$ python -q
>>> import numpy as np
>>> np.set_printoptions(precision=2, suppress=True, linewidth=200)
>>> M2 = np.array([[0, 1], [0, -1]])
>>> A = np.tile(M2, (2, 2))
>>> A
array([[ 0,  1,  0,  1],
       [ 0, -1,  0, -1],
       [ 0,  1,  0,  1],
       [ 0, -1,  0, -1]])
>>> Uu, sigma, Vt = np.linalg.svd(A)
>>> print(np.argmax(sigma[:-1] / (sigma[1:] + 1e-6)) + 1)
1
>>> sigma.round(2) + 0
array([2.83, 0.  , 0.  , 0.  ])
>>> M2 = Uu[:, :1] @ np.diag(sigma[:1]) @ Vt[:1]
>>> print(round(float(np.abs(A - M2).max()), 2))
0.0
>>> try:
...     np.linalg.inv(A)
... except np.linalg.LinAlgError as e:
...     print("failed:", e)
... 
failed: Singular matrix
>>> A @ np.linalg.pinv(A) @ A
array([[ 0.,  1.,  0.,  1.],
       [ 0., -1.,  0., -1.],
       [ 0.,  1.,  0.,  1.],
       [ 0., -1.,  0., -1.]])
>>> np.allclose(A[:-1].T @ np.linalg.lstsq(A[:-1].T, A[-1])[0], A[-1])
True
>>> round(np.trace(np.linalg.pinv(A) @ A), 2)
np.float64(1.0)
>>> np.unique(A.round(6), axis=0).shape
(2, 4)
>>> J = np.loadtxt("a.csv", delimiter=",")
>>> J
array([[-1.5 , -1.  , -1.4 ],
       [-1.  ,  0.9 , -1.6 ],
       [-1.54, -1.  , -1.37],
       [-0.1 ,  0.1 , -0.3 ]])
>>> M2 = np.c_[J[:, :2] @ np.array([[-3, -1], [1, -2]]), np.array([-4, -1, 0, 2])]
>>> M2
array([[ 3.5 ,  3.5 , -4.  ],
       [ 3.9 , -0.8 , -1.  ],
       [ 3.62,  3.54,  0.  ],
       [ 0.4 , -0.1 ,  2.  ]])
>>> print(np.round(np.linalg.lstsq(J, M2[:, 0])[0], 2) + 0)
[-3.  1.  0.]
>>> np.linalg.matrix_rank(M2)
np.int64(3)
>>> np.linalg.matrix_rank(np.c_[J, M2])
np.int64(4)
>>> vec = np.array([6, 2, 8])
>>> target = J @ vec
>>> target
array([-22.2, -17. , -22.2,  -2.8])
>>> np.round(np.linalg.pinv(J) @ J, 2) + 0
array([[1., 0., 0.],
       [0., 1., 0.],
       [0., 0., 1.]])
>>> np.linalg.lstsq(J, target)[0]
array([6., 2., 8.])
>>> rng = np.random.default_rng(838)
>>> target = target + 0.3 * rng.normal(size=4)
>>> target
array([-21.85, -16.93, -22.25,  -2.82])
>>> b, *_ = np.linalg.lstsq(J, target)
>>> round(float(np.linalg.norm(target - J @ b)), 2)
0.27
>>> print([round(float(np.linalg.norm(np.linalg.solve(J.T @ J + lam * np.eye(3), J.T @ target))), 2) for lam in (0, 1, 10, 100)])
[10.09, 9.33, 5.59, 1.12]
>>> b
array([6.6 , 1.72, 7.44])
>>> np.round(J.T @ (target - J @ b), 2) + 0
array([0., 0., 0.])
>>> np.linalg.norm(J, axis=1)
array([2.28, 2.09, 2.29, 0.33])
>>> np.linalg.norm(J, axis=1).argmax()
np.int64(2)
>>> J[0] @ J[1]
np.float64(2.84)
>>> print(round(float(np.linalg.norm(J, 2)), 2))
3.54
>>> print(np.linalg.norm(J, axis=0))
[2.37 1.68 2.55]
>>> np.round(np.linalg.norm(J[0] - J[1]), 2)
np.float64(1.97)
>>> vec = np.array([-1, -1, -2])
>>> h1 = np.maximum(J @ vec, 0)
>>> print(np.maximum(J @ (3 * vec), 0))
[15.9   9.9  15.84  1.8 ]
>>> J.T @ h1
array([-19.44,  -7.55, -20.11])
>>> np.maximum(J @ vec, 0) - np.maximum(-J @ vec, 0)
array([5.3 , 3.3 , 5.28, 0.6 ])
>>> np.flatnonzero(h1 > 1e-9)
array([0, 1, 2, 3])
>>> W0 = np.loadtxt("case6.csv", delimiter=",")
>>> W0.round(2) + 0
array([[-0.8 , -0.14,  0.58,  0.1 ],
       [ 0.28, -0.53,  0.12,  0.79],
       [-0.48, -0.43, -0.77,  0.  ],
       [-0.24,  0.72, -0.25,  0.6 ]])
>>> # orthonormal columns
>>> round(np.einsum("ii->", W0), 2)
np.float64(-1.49)
>>> print(np.round(np.poly(W0), 2) + 0)
[ 1.    1.49  0.   -1.49 -1.  ]
>>> np.linalg.eigvals(W0)
array([-0.75+0.67j, -0.75-0.67j, -1.  +0.j  ,  1.  +0.j  ])
>>> round(np.linalg.eigvals(W0).sum().real, 2)
np.float64(-1.49)
>>> print(round(np.linalg.det(W0[::-1]), 2))
-1.0
>>> M2 = J + rng.integers(-2, 3, (4, 2)) @ rng.integers(-2, 3, (2, 3))
>>> M2
array([[-3.5 , -2.  ,  0.6 ],
       [-1.  ,  1.9 , -2.6 ],
       [-3.54, -3.  ,  1.63],
       [-0.1 ,  0.1 , -0.3 ]])
>>> M2 - J
array([[-2., -1.,  2.],
       [ 0.,  1., -1.],
       [-2., -2.,  3.],
       [ 0.,  0.,  0.]])
>>> np.linalg.matrix_rank(M2 - J, tol=1e-8)
np.int64(2)
>>> np.abs(M2 - J).sum(axis=1)
array([5., 2., 7., 0.])
>>> P = M2 @ np.linalg.solve(M2.T @ M2, M2.T)
>>> np.round(np.trace(P), 2)
np.float64(3.0)
>>> P
array([[ 0.54,  0.18,  0.41, -0.21],
       [ 0.18,  0.93, -0.16,  0.08],
       [ 0.41, -0.16,  0.63,  0.19],
       [-0.21,  0.08,  0.19,  0.9 ]])
>>> r = np.linalg.matrix_rank(A)
>>> r
np.int64(1)
>>> null = np.linalg.svd(A)[2][r:].T
>>> print([int(np.linalg.matrix_rank(A[:, :j + 1])) for j in range(4)])
[0, 1, 1, 1]
>>> [int(np.linalg.matrix_rank(np.delete(A, i, axis=0))) for i in range(4)]
[1, 1, 1, 1]
>>> np.allclose(A @ null, 0)
True
>>> [int(np.linalg.matrix_rank(A[:i])) for i in range(1, len(A) + 1)]
[1, 1, 1, 1]
>>> u, v = W0[0], W0[2]
>>> print(round(u @ u, 2))
1.0
>>> pr = (u @ v) / (u @ u) * u
>>> np.round(v - pr, 2) + 0
array([-0.48, -0.43, -0.77,  0.  ])
>>> np.linalg.matrix_rank(np.outer(u, v))
np.int64(1)
>>> print(pr.round(2) + 0)
[0. 0. 0. 0.]
>>> mat = np.loadtxt("out10.csv", delimiter=",")
>>> print(mat)
[[-0.95  0.01  0.32]
 [-0.32 -0.02 -0.95]
 [ 0.   -1.    0.03]]
>>> round(np.linalg.det(mat), 2)
np.float64(1.0)
>>> print(np.linalg.matrix_power(mat, 3))
[[-0.75  0.31  0.58]
 [-0.59  0.08 -0.8 ]
 [-0.3  -0.95  0.13]]
>>> round(float(np.trace(mat)), 2)
-0.95
>>> np.linalg.determinant(mat)
Traceback (most recent call last):
  File "<python-input-81>", line 1, in <module>
    np.linalg.determinant(mat)
    ^^^^^^^^^^^^^^^^^^^^^
AttributeError: module 'numpy.linalg' has no attribute 'determinant'
>>> vec = np.array([5, 2, -3])
>>> round(np.linalg.det(mat), 2)
np.float64(1.0)
>>> 3 - np.linalg.matrix_rank(mat - np.eye(3), tol=1e-8)
np.int64(1)
>>> np.round(np.linalg.inv(mat), 2) + 0
array([[-0.95, -0.32,  0.  ],
       [ 0.01, -0.02, -1.  ],
       [ 0.32, -0.95,  0.03]])
>>> np.round(mat[:, 2] @ mat[:, 1], 2)
np.float64(0.0)
>>> np.round(mat.T @ mat, 2) + 0
array([[1., 0., 0.],
       [0., 1., 0.],
       [0., 0., 1.]])
>>> np.linalg.norm(mat, axis=0)
array([1., 1., 1.])
>>> C2 = mat.T @ mat
>>> np.linalg.svd(mat, compute_uv=False) ** 2
array([1., 1., 1.])
>>> (mat @ mat.T).shape
(3, 3)
>>> C2.round(2) + 0
array([[1., 0., 0.],
       [0., 1., 0.],
       [0., 0., 1.]])
>>> np.linalg.eigvalsh(C2)[::-1]
array([1., 1., 1.])
>>> cent = np.array([[-0.5, -0.1, -0.8], [0.2, 0.2, 0.9]])
>>> arr = np.array([[0, -1],
...     [1, 1],
...     [-2, 2],
...     [-2, 2],
...     [1, 2],
...     [0, 0],
...     [1, -1],
...     [-1, 2],
...     [-2, -2],
...     [0, 2],
...     [-1, 2],
...     [2, -1],
...     [2, 2],
...     [0, 2],
...     [2, -1],
...     [0, -2],
...     [-2, 0],
...     [2, -2],
...     [0, 0],
...     [-2, 0],
...     [1, 1],
...     [-2, 2],
...     [-1, -2],
...     [2, 0]]) @ cent + 0.1 * rng.normal(size=(24, 3))
>>> arr
array([[-0.02, -0.24, -0.92],
       [-0.26, -0.15,  0.04],
       [ 1.42,  0.6 ,  3.33],
       [ 1.43,  0.42,  3.45],
       [-0.16,  0.28,  0.97],
       [ 0.04,  0.08,  0.03],
       [-0.74, -0.28, -1.83],
       [ 0.89,  0.57,  2.62],
       [ 0.62, -0.3 , -0.28],
       [ 0.44,  0.19,  1.8 ],
       [ 0.95,  0.28,  2.65],
       [-1.25, -0.52, -2.5 ],
       [-0.56,  0.26,  0.16],
       [ 0.34,  0.43,  1.84],
       [-1.25, -0.33, -2.56],
       [-0.34, -0.38, -2.01],
       [ 1.06,  0.21,  1.58],
       [-1.27, -0.55, -3.36],
       [-0.01, -0.09, -0.09],
       [ 0.98,  0.22,  1.64],
       [-0.26,  0.27,  0.04],
       [ 1.61,  0.49,  3.35],
       [ 0.11, -0.2 , -0.86],
       [-1.  , -0.23, -1.46]])
>>> Q = J.astype(float).copy()
>>> for j in range(3):
...     Q[:, j] -= Q[:, :j] @ (Q[:, :j].T @ Q[:, j])
...     Q[:, j] /= np.linalg.norm(Q[:, j])
... 
>>> np.round(Q.T @ Q, 2) + 0
array([[1., 0., 0.],
       [0., 1., 0.],
       [0., 0., 1.]])
>>> print(Q)
[[-0.63 -0.3  -0.27]
 [-0.42  0.9   0.09]
 [-0.65 -0.29  0.26]
 [-0.04  0.1  -0.92]]
>>> M = np.minimum.outer(np.arange(1, 4), np.arange(1, 4)) * -1
>>> M
array([[-1, -1, -1],
       [-1, -2, -2],
       [-1, -2, -3]])
>>> z = rng.permutation(3)
>>> z
array([1, 0, 2])
>>> M2 = M[z][:, z]
>>> print(np.sort(np.abs(np.linalg.eigvals(M2))))
[0.31 0.64 5.05]
>>> M2
array([[-2, -1, -2],
       [-1, -1, -1],
       [-2, -1, -3]])
>>> np.diag(M2)
array([-2, -1, -3])
>>> print(np.trace(M2))
-6
>>> M @ M
array([[ 3,  5,  6],
       [ 5,  9, 11],
       [ 6, 11, 14]])
>>> round(float(np.abs(np.linalg.eigvals(M)).max()), 2)
5.05
>>> print(np.trace(M))
-6
>>> np.allclose(M, M.T)
True
>>> assert M == M.T
Traceback (most recent call last):
  File "<python-input-114>", line 1, in <module>
    assert M == M.T
           ^^^^^^^^
ValueError: The truth value of an array with more than one element is ambiguous. Use a.any() or a.all()
>>> print(round(float(np.linalg.det(M)), 2))
-1.0
>>> M.inv()
Traceback (most recent call last):
  File "<python-input-116>", line 1, in <module>
    M.inv()
    ^^^^^
AttributeError: 'numpy.ndarray' object has no attribute 'inv'
>>> vals, vecs = np.linalg.eigh(M)
>>> vec = np.array([3, -2, -3])
>>> print(np.linalg.eigvalsh(M[1:, 1:]))
[-4.56 -0.44]
>>> vecs * np.maximum(vals, 0) @ vecs.T
array([[0., 0., 0.],
       [0., 0., 0.],
       [0., 0., 0.]])
>>> M2 = M / np.sqrt((M ** 2).mean(axis=1, keepdims=True))
>>> np.linalg.matrix_rank(M2) == np.linalg.matrix_rank(M)
np.True_
>>> M - M.mean(axis=1, keepdims=True)
array([[ 0.  ,  0.  ,  0.  ],
       [ 0.67, -0.33, -0.33],
       [ 1.  ,  0.  , -1.  ]])
>>> Uu, sigma, Vt = np.linalg.svd(J)
>>> sigma
array([3.54, 1.56, 0.09])
>>> M2 = Uu[:, :2] @ np.diag(sigma[:2]) @ Vt[:2]
>>> np.linalg.matrix_rank(M2)
np.int64(2)
>>> round(float(np.linalg.norm(J - M2, 2)), 2), round(sigma[2], 2)
(0.09, np.float64(0.09))
>>> np.linalg.matrix_rank(J, rtol=0.05)
np.int64(2)
>>> print(np.round(np.linalg.norm(J - M2) / np.linalg.norm(J), 2))
0.02
>>> round(np.abs(J - M2).max(), 2)
np.float64(0.06)
>>> M2
array([[-1.52, -0.99, -1.39],
       [-0.99,  0.9 , -1.61],
       [-1.52, -1.01, -1.38],
       [-0.16,  0.12, -0.25]])
>>> E = np.load("block8.npy")
>>> E
array([[ 0,  1,  0,  2],
       [ 0,  0,  0, -1],
       [ 0,  0,  0, -1],
       [ 0,  0,  0,  0]])
>>> z = rng.permutation(4)
>>> print(z)
[3 2 0 1]
>>> M2 = E[z][:, z]
>>> np.trace(M2)
np.int64(0)
>>> np.diag(M2)
array([0, 0, 0, 0])
>>> np.sort(np.abs(np.linalg.eigvals(M2)))
array([0., 0., 0., 0.])
>>> print(M2)
[[ 0  0  0  0]
 [-1  0  0  0]
 [ 2  0  0  1]
 [-1  0  0  0]]
>>> round(np.linalg.det(M2), 2), np.round(np.linalg.det(E[z]), 2)
(np.float64(0.0), np.float64(0.0))
>>> z = rng.permutation(4)
>>> z
array([0, 1, 3, 2])
>>> M2 = W0[z][:, z]
>>> np.allclose(M2, W0)
False
>>> round(np.trace(M2), 2)
np.float64(-1.49)
>>> np.sort(np.abs(np.linalg.eigvals(M2)))
array([1., 1., 1., 1.])
>>> round(float(np.linalg.det(M2)), 2), round(np.linalg.det(W0[z]), 2)
(-1.0, np.float64(1.0))
>>> Uu, sigma = np.linalg.svd(E)
Traceback (most recent call last):
  File "<python-input-150>", line 1, in <module>
    Uu, sigma = np.linalg.svd(E)
    ^^^^^^^^^
ValueError: too many values to unpack (expected 2)
>>> Uu, sigma, Vt = np.linalg.svd(E, full_matrices=False)
>>> print(round(np.sqrt((sigma ** 2).sum()), 2), np.round(np.linalg.norm(E), 2))
2.65 2.65
>>> np.abs(Vt[0])
array([0.  , 0.33, 0.  , 0.94])
>>> K = np.diag(np.array([-1, -3, -4, 3]))
>>> K
array([[-1,  0,  0,  0],
       [ 0, -3,  0,  0],
       [ 0,  0, -4,  0],
       [ 0,  0,  0,  3]])
>>> T = np.stack([K, 5 * K, K[::-1]])
>>> T.shape
(3, 4, 4)
>>> np.linalg.matrix_rank(T.reshape(3, -1))
np.int64(2)
>>> np.linalg.matrix_rank(T)
array([4, 4, 4])
>>> print(np.einsum("bij,cij->bc", T, T))
[[ 35 175   0]
 [175 875   0]
 [  0   0  35]]
>>> np.linalg.norm(T, axis=(1, 2))
array([ 5.92, 29.58,  5.92])
>>> np.linalg.det(T)
array([   -36., -22500.,    -36.])
>>> np.linalg.norm(K, axis=0)
array([1., 3., 4., 3.])
>>> print(K.T @ K)
[[ 1  0  0  0]
 [ 0  9  0  0]
 [ 0  0 16  0]
 [ 0  0  0  9]]
>>> print(np.linalg.svd(K, compute_uv=False))
[4. 3. 3. 1.]
>>> print(np.linalg.pinv(K))
[[-1.    0.    0.    0.  ]
 [ 0.   -0.33  0.    0.  ]
 [ 0.    0.   -0.25  0.  ]
 [ 0.    0.    0.    0.33]]
>>> np.round(np.linalg.eigvalsh(K).min(), 2)
np.float64(-4.0)
>>> [round(float(np.linalg.det(K[:i, :i])), 2) + 0 for i in range(1, 5)]
[-1.0, 3.0, -12.0, -36.0]
>>> np.linalg.matrix_power(K - np.diag(np.diag(K)), 4)
array([[0, 0, 0, 0],
       [0, 0, 0, 0],
       [0, 0, 0, 0],
       [0, 0, 0, 0]])
>>> np.sort(np.linalg.eigvals(K))
array([-4., -3., -1.,  3.])
